% python3 -q
>>> import numpy as np
>>> np.set_printoptions(precision=3, suppress=True, linewidth=100, floatmode="fixed")
>>> tidy = lambda a: np.round(a, 3) + 0
>>> K = np.load("a.npy")
>>> K
array([[ 1,  1, -1, -1, -1, -1,  1,  1],
       [ 1, -1,  1, -1, -1,  1, -1,  1],
       [ 1,  1,  1,  1,  1,  1,  1,  1],
       [ 1, -1, -1,  1, -1,  1,  1, -1],
       [ 1, -1,  1, -1,  1, -1,  1, -1]])
>>> x0 = np.array([0, 2, 1, 0, -1, -2, 1, 1])
>>> K @ np.eye(8)[1]
array([ 1.000, -1.000,  1.000, -1.000, -1.000])
>>> K @ x0
array([ 6, -2,  2, -4,  0])
>>> np.linalg.norm(K @ x0) <= np.linalg.norm(K, 2) * np.linalg.norm(x0) + 1e-9
np.True_
>>> K * x0
array([[ 0,  2, -1,  0,  1,  2,  1,  1],
       [ 0, -2,  1,  0,  1, -2, -1,  1],
       [ 0,  2,  1,  0, -1, -2,  1,  1],
       [ 0, -2, -1,  0,  1, -2,  1, -1],
       [ 0, -2,  1,  0, -1,  2,  1, -1]])
>>> K @ (2 * x0)
array([12, -4,  4, -8,  0])
>>> Y = K / np.linalg.norm(K, axis=1, keepdims=True)
>>> G = Y @ Y.T
>>> tidy(np.linalg.norm(Y, axis=1))
array([1.000, 1.000, 1.000, 1.000, 1.000])
>>> (G - 2 * np.eye(5)).round(6).argmax(axis=1)
array([1, 0, 0, 0, 0])
>>> np.argwhere(np.triu(np.abs(G) > 0.95, 1))
array([], shape=(0, 2), dtype=int64)
>>> tidy(G)
array([[1.000, 0.000, 0.000, 0.000, 0.000],
       [0.000, 1.000, 0.000, 0.000, 0.000],
       [0.000, 0.000, 1.000, 0.000, 0.000],
       [0.000, 0.000, 0.000, 1.000, 0.000],
       [0.000, 0.000, 0.000, 0.000, 1.000]])
>>> (np.abs(G) > 0.9).astype(int)
array([[1, 0, 0, 0, 0],
       [0, 1, 0, 0, 0],
       [0, 0, 1, 0, 0],
       [0, 0, 0, 1, 0],
       [0, 0, 0, 0, 1]])
>>> tidy(G[1])
array([0.000, 1.000, 0.000, 0.000, 0.000])
